In [1]: import numpy as np

In [2]: np.set_printoptions(precision=1, suppress=True, linewidth=120, legacy="1.25")

In [3]: rd = lambda a: np.round(a, 1) + 0

In [4]: W0 = np.array([[-2, 2, -1, 2], [0, 1, 0, -1], [-1, -2, -2, 0], [0, -2, -2, 2]])

In [5]: print(W0)
[[-2  2 -1  2]
 [ 0  1  0 -1]
 [-1 -2 -2  0]
 [ 0 -2 -2  2]]

In [6]: x0 = np.array([1, 0, -1, -1])

In [7]: rhs = W0 @ x0

In [8]: print(rhs)
[-3  1  1  0]

In [9]: print(rd(np.linalg.solve(W0.T, W0[0])))
[1. 0. 0. 0.]

In [10]: print(rd(np.linalg.solve(W0, rhs)))
[ 1.  0. -1. -1.]

In [11]: print(rd(np.linalg.solve(W0, rhs + W0[:, 2])))
[ 1.  0.  0. -1.]

In [12]: out = np.linalg.inv(W0)

In [13]: print(W0 @ out)
[[1. 0. 0. 0.]
 [0. 1. 0. 0.]
 [0. 0. 1. 0.]
 [0. 0. 0. 1.]]

In [14]: print(rd(np.linalg.cond(W0)))
7.5

In [15]: print(rd(np.linalg.det(W0) * np.linalg.det(out)))
1.0

In [16]: print(rd(np.linalg.inv(out)))
[[-2.  2. -1.  2.]
 [ 0.  1.  0. -1.]
 [-1. -2. -2.  0.]
 [ 0. -2. -2.  2.]]

In [17]: rng = np.random.default_rng(50)

In [18]: lab = rng.integers(0, 2, 3)

In [19]: E = np.array([[2, 1, 0], [3, 0, 2], [2, 1, 1]]) * (lab[:, None] == lab)

In [20]: print(E)
[[2 1 0]
 [3 0 2]
 [2 1 1]]

In [21]: u, g = E[1], E[2]

In [22]: print(u @ u)
13

In [23]: p = (u @ g) / (u @ u) * u

In [24]: print(rd(p))
[1.8 0.  1.2]

In [25]: print(rd((g - p) @ u))
0.0

In [26]: print(np.linalg.matrix_rank(np.outer(u, g)))
1

In [27]: hat = np.triu(np.array([[-8, 2, -5], [-1, 3, 4], [-5, 4, -8]]), 1) + np.eye(3)

In [28]: out = hat @ E @ np.linalg.inv(hat)

In [29]: print(out)
[[ -2.   0. -11.]
 [ 11. -18. 133.]
 [  2.  -3.  23.]]

In [30]: print(hat @ E - E @ hat)
[[-4. -9.  5.]
 [ 8. -2. 19.]
 [ 0. -4.  6.]]

In [31]: print(rd(np.poly(out)))
[ 1. -3. -3.  3.]
